$ python3 -q
>>> import numpy as np
>>> from numpy import linalg as LA
>>> np.set_printoptions(precision=3, suppress=True, linewidth=200, sign=" ")
>>> out = np.array([[-2, 0], [-1, 3]])
>>> Z = np.array([[0, -1, -2], [3, 3, 0], [-3, -1, -1]])
>>> A = np.kron(out, Z)
>>> A
array([[ 0,  2,  4,  0,  0,  0],
       [-6, -6,  0,  0,  0,  0],
       [ 6,  2,  2,  0,  0,  0],
       [ 0,  1,  2,  0, -3, -6],
       [-3, -3,  0,  9,  9,  0],
       [ 3,  1,  1, -9, -3, -3]])
>>> Q, R = LA.qr(A)
>>> np.allclose(R.T @ R, A.T @ A)
True
>>> x = np.array([1, 1, 1, 1, 2, 0])
>>> A @ np.ones(6)
array([  6., -12.,  10.,  -6.,  12., -10.])
>>> np.einsum("ij,j->i", A, x)
array([  6, -12,  10,  -3,  21, -10])
>>> A @ (2 * x)
array([ 12, -24,  20,  -6,  42, -20])
>>> np.sign((A @ x).round(6))
array([ 1, -1,  1, -1,  1, -1])
>>> A * x
array([[ 0,  2,  4,  0,  0,  0],
       [-6, -6,  0,  0,  0,  0],
       [ 6,  2,  2,  0,  0,  0],
       [ 0,  1,  2,  0, -6,  0],
       [-3, -3,  0,  9, 18,  0],
       [ 3,  1,  1, -9, -6,  0]])
>>> LA.norm(A @ x) <= LA.norm(A, 2) * LA.norm(x) + 1e-9
np.True_
>>> A @ x
array([  6, -12,  10,  -3,  21, -10])
>>> (A * x).sum(axis=1)
array([  6, -12,  10,  -3,  21, -10])
>>> data = np.load("data.npy")
>>> data
array([[  5.062,   9.483, -30.531],
       [ -3.326,  -5.787,   6.615],
       [  2.214,  -3.068,  15.033],
       [  0.961,  14.381,   9.057],
       [ -1.146,  -1.399, -16.468],
       [  0.246,  21.574,  24.411],
       [ -4.589, -16.387, -22.466],
       [ -5.44 , -18.87 ,  26.403],
       [ -2.845,   3.383, -41.69 ],
       [ -7.486,  24.188,   5.774],
       [  6.525,  -1.483, -28.608],
       [ -6.471,  -8.668,  16.67 ],
       [  1.924,   2.353,  24.531],
       [  0.065,  -5.054,   6.106],
       [ -1.504, -14.726,  16.915],
       [ -3.369, -12.767,   4.208],
       [ -2.735,   8.6  , -36.114],
       [  2.863,  -1.017,  13.835],
       [  0.776, -16.235,  45.321],
       [ 12.113,  -6.128, -18.636],
       [-10.212,  -4.601,  47.243],
       [ -5.95 ,  -8.207,  -7.712],
       [-10.8  ,   0.379,  57.067],
       [ -3.322,  -6.796,  16.99 ],
       [ -0.561, -11.967,  -3.231],
       [ -2.808, -17.579, -13.294],
       [  3.926,  -0.052,  11.876],
       [  2.767,   0.65 , -19.53 ],
       [  2.195,   5.591,  -4.971],
       [  3.305,   5.728, -13.279],
       [  3.787,   6.123, -34.604],
       [  1.572, -13.658,  23.532],
       [ -0.809,  -6.952,  -5.631],
       [ -6.149,   7.765,   5.575],
       [ -1.733,   0.219,  34.1  ]])
>>> Ac = data - data.mean(axis=0)
>>> vecs = LA.svd(Ac)[2][:2]
>>> out = Ac - Ac @ vecs.T @ vecs
>>> (Ac @ vecs.T).std(axis=0)
array([ 24.302,  10.152])
>>> LA.norm(out, axis=1).round(6).argmax()
np.int64(19)
>>> np.diag(vecs.T @ vecs)
array([ 0.007,  1.   ,  0.993])
>>> out = np.array([[8]])
>>> Z = np.array([[-3, -3, 0], [-2, 3, 0], [3, -3, -1]])
>>> feats = np.block([[out, np.array([[2, 2, -2]])], [np.zeros((3, 1)), Z]])
>>> feats
array([[ 8.,  2.,  2., -2.],
       [ 0., -3., -3.,  0.],
       [ 0., -2.,  3.,  0.],
       [ 0.,  3., -3., -1.]])
>>> feats @ feats
array([[ 64.,   0.,  22., -14.],
       [  0.,  15.,   0.,   0.],
       [  0.,   0.,  15.,   0.],
       [  0.,  -6., -15.,   1.]])
>>> def softmax(z):
...     e = np.exp(z - z.max(axis=-1, keepdims=True))
...     return e / e.sum(axis=-1, keepdims=True)
... 
>>> softmax(feats[3])
array([ 0.047,  0.934,  0.002,  0.017])
>>> softmax(feats[3] + 4)
array([ 0.047,  0.934,  0.002,  0.017])
>>> S = feats @ feats.T / np.sqrt(4)
>>> softmax(S)[3] @ feats
array([ 0.002,  2.999, -2.999, -1.   ])
>>> softmax(S).round(6).argmax(axis=1)
array([ 0,  1,  2,  3])
>>> np.round(softmax(S), 3) + 0
array([[ 1.   ,  0.   ,  0.   ,  0.   ],
       [ 0.   ,  1.   ,  0.   ,  0.   ],
       [ 0.004,  0.   ,  0.996,  0.   ],
       [ 0.   ,  0.   ,  0.   ,  1.   ]])
>>> np.round(softmax(S + np.triu(np.full(S.shape, -np.inf), 1)), 3) + 0
array([[ 1.   ,  0.   ,  0.   ,  0.   ],
       [ 0.   ,  1.   ,  0.   ,  0.   ],
       [ 0.004,  0.   ,  0.996,  0.   ],
       [ 0.   ,  0.   ,  0.   ,  1.   ]])
>>> Q = feats.astype(float).copy()
>>> for j in range(4):
...     Q[:, j] -= Q[:, :j] @ (Q[:, :j].T @ Q[:, j])
...     Q[:, j] /= LA.norm(Q[:, j])
... 
>>> Q
array([[ 1.   ,  0.   ,  0.   ,  0.   ],
       [ 0.   , -0.64 , -0.758, -0.127],
       [ 0.   , -0.426,  0.487, -0.762],
       [ 0.   ,  0.64 , -0.433, -0.635]])
>>> x = np.array([-4, -1, -3, -4])
>>> target = feats @ x
>>> target
array([-32.,  12.,  -7.,  10.])
>>> LA.solve(feats, target)
array([-4., -1., -3., -4.])
>>> M = np.loadtxt("dump.csv", delimiter=",")
>>> M
array([[ 1.,  0.,  0.,  0.],
       [ 2.,  1.,  0.,  0.],
       [ 1.,  3.,  1.,  0.],
       [ 1.,  0., -2.,  1.]])
>>> # triangular: eigenvalues sit on the diagonal
>>> left, s, VT = LA.svd(M, full_matrices=False)
>>> np.round(left.T @ M @ VT.T, 3) + 0
array([[ 3.756,  0.   ,  0.   ,  0.   ],
       [ 0.   ,  2.705,  0.   ,  0.   ],
       [ 0.   ,  0.   ,  1.254,  0.   ],
       [ 0.   ,  0.   ,  0.   ,  0.079]])
>>> s / s[0]
array([ 1.   ,  0.72 ,  0.334,  0.021])
>>> left.shape, s.shape, VT.shape
((4, 4), (4,), (4, 4))
>>> np.round(left.T @ left, 3) + 0
array([[ 1.,  0.,  0.,  0.],
       [ 0.,  1.,  0.,  0.],
       [ 0.,  0.,  1.,  0.],
       [ 0.,  0.,  0.,  1.]])
>>> np.round(np.sqrt((s ** 2).sum()), 3), np.round(LA.norm(M), 3)
(np.float64(4.796), np.float64(4.796))
>>> out = np.array([[-3, 3], [-2, 0]])
>>> X = np.tile(out, (2, 2))
>>> X
array([[-3,  3, -3,  3],
       [-2,  0, -2,  0],
       [-3,  3, -3,  3],
       [-2,  0, -2,  0]])
>>> P = np.triu(np.array([[1, -1, 2, 0], [3, 3, -3, -2], [-1, -2, 1, 2], [0, 3, -3, 1]]), 1) + np.eye(4)
>>> out = P @ X @ LA.inv(P)
>>> np.trace(out), np.trace(X)
(np.float64(-6.0), np.int64(-6))
>>> round(LA.det(out), 3)
np.float64(0.0)
>>> P @ X - X @ P
array([[ -4.,   3.,  11.,  18.],
       [ 13., -11.,  17.,  -5.],
       [ -4.,  -3.,  11.,  12.],
       [  0.,  -2.,   4.,   4.]])
>>> out = np.array([[2, 1], [-1, 1]])
>>> Z = np.kron(out, X)
>>> LA.matrix_rank(Z)
np.int64(4)
>>> Z.shape
(8, 8)
>>> rng = np.random.default_rng(536357)
>>> lab = rng.permutation(4)
>>> lab
array([ 0,  1,  2,  3])
>>> out = X[lab][:, lab]
>>> out
array([[-3,  3, -3,  3],
       [-2,  0, -2,  0],
       [-3,  3, -3,  3],
       [-2,  0, -2,  0]])
>>> rank = LA.matrix_rank(X)
>>> rank
np.int64(2)
>>> ns = LA.svd(X)[2][rank:].T
>>> LA.matrix_rank(X.T @ X), LA.matrix_rank(X @ X.T)
(np.int64(2), np.int64(2))
>>> [int(LA.matrix_rank(np.delete(X, i, axis=0))) for i in range(4)]
[2, 2, 2, 2]
>>> [int(LA.matrix_rank(X[:i])) for i in range(1, len(X) + 1)]
[1, 2, 2, 2]
>>> np.round(X @ ns, 3) + 0
array([[ 0.,  0.],
       [ 0.,  0.],
       [ 0.,  0.],
       [ 0.,  0.]])
>>> np.allclose(X @ ns, 0)
True
>>> left, s, VT = LA.svd(X)
>>> s.round(3) + 0
array([ 8.993,  2.669,  0.   ,  0.   ])
>>> np.argmax(s[:-1] / (s[1:] + 1e-6)) + 1
np.int64(2)
>>> out = left[:, :2] @ np.diag(s[:2]) @ VT[:2]
>>> round(float(LA.norm(X - out) / LA.norm(X)), 3)
0.0
>>> round(float(LA.norm(X - out, 2)), 3), round(float(s[2]), 3)
(0.0, 0.0)
>>> out.round(3) + 0
array([[-3.,  3., -3.,  3.],
       [-2.,  0., -2.,  0.],
       [-3.,  3., -3.,  3.],
       [-2.,  0., -2.,  0.]])
>>> Q, _ = LA.qr(np.array([[0.8, -0.2, 0.4, -0.6, -1.0],
...     [-0.9, 0.3, 0.2, -1.0, 0.7],
...     [-0.3, -0.2, -0.1, 1.0, -0.2],
...     [0.6, 1.1, -0.6, 1.2, -2.2],
...     [-0.3, -0.4, -0.9, -0.5, 0.6]]))
>>> arr = -1 * Q
>>> arr
array([[ 0.567, -0.302, -0.252, -0.382,  0.614],
       [-0.638,  0.402, -0.299, -0.428,  0.398],
       [-0.213, -0.115,  0.103,  0.727,  0.635],
       [ 0.425,  0.809,  0.36 ,  0.043,  0.181],
       [-0.213, -0.28 ,  0.841, -0.375,  0.17 ]])
>>> Q, R = LA.qr(arr)
>>> round(abs(R[0, 0]), 3), round(float(LA.norm(arr[:, 0])), 3)
(np.float64(1.0), 1.0)
>>> Q @ R
array([[ 0.567, -0.302, -0.252, -0.382,  0.614],
       [-0.638,  0.402, -0.299, -0.428,  0.398],
       [-0.213, -0.115,  0.103,  0.727,  0.635],
       [ 0.425,  0.809,  0.36 ,  0.043,  0.181],
       [-0.213, -0.28 ,  0.841, -0.375,  0.17 ]])
>>> R.round(3) + 0
array([[-1.,  0.,  0.,  0.,  0.],
       [ 0., -1.,  0.,  0.,  0.],
       [ 0.,  0., -1.,  0.,  0.],
       [ 0.,  0.,  0., -1.,  0.],
       [ 0.,  0.,  0.,  0., -1.]])
>>> np.round(Q.T @ Q, 3) + 0
array([[ 1.,  0.,  0.,  0.,  0.],
       [ 0.,  1.,  0.,  0.,  0.],
       [ 0.,  0.,  1.,  0.,  0.],
       [ 0.,  0.,  0.,  1.,  0.],
       [ 0.,  0.,  0.,  0.,  1.]])
>>> Q
array([[-0.567,  0.302,  0.252,  0.382, -0.614],
       [ 0.638, -0.402,  0.299,  0.428, -0.398],
       [ 0.213,  0.115, -0.103, -0.727, -0.635],
       [-0.425, -0.809, -0.36 , -0.043, -0.181],
       [ 0.213,  0.28 , -0.841,  0.375, -0.17 ]])
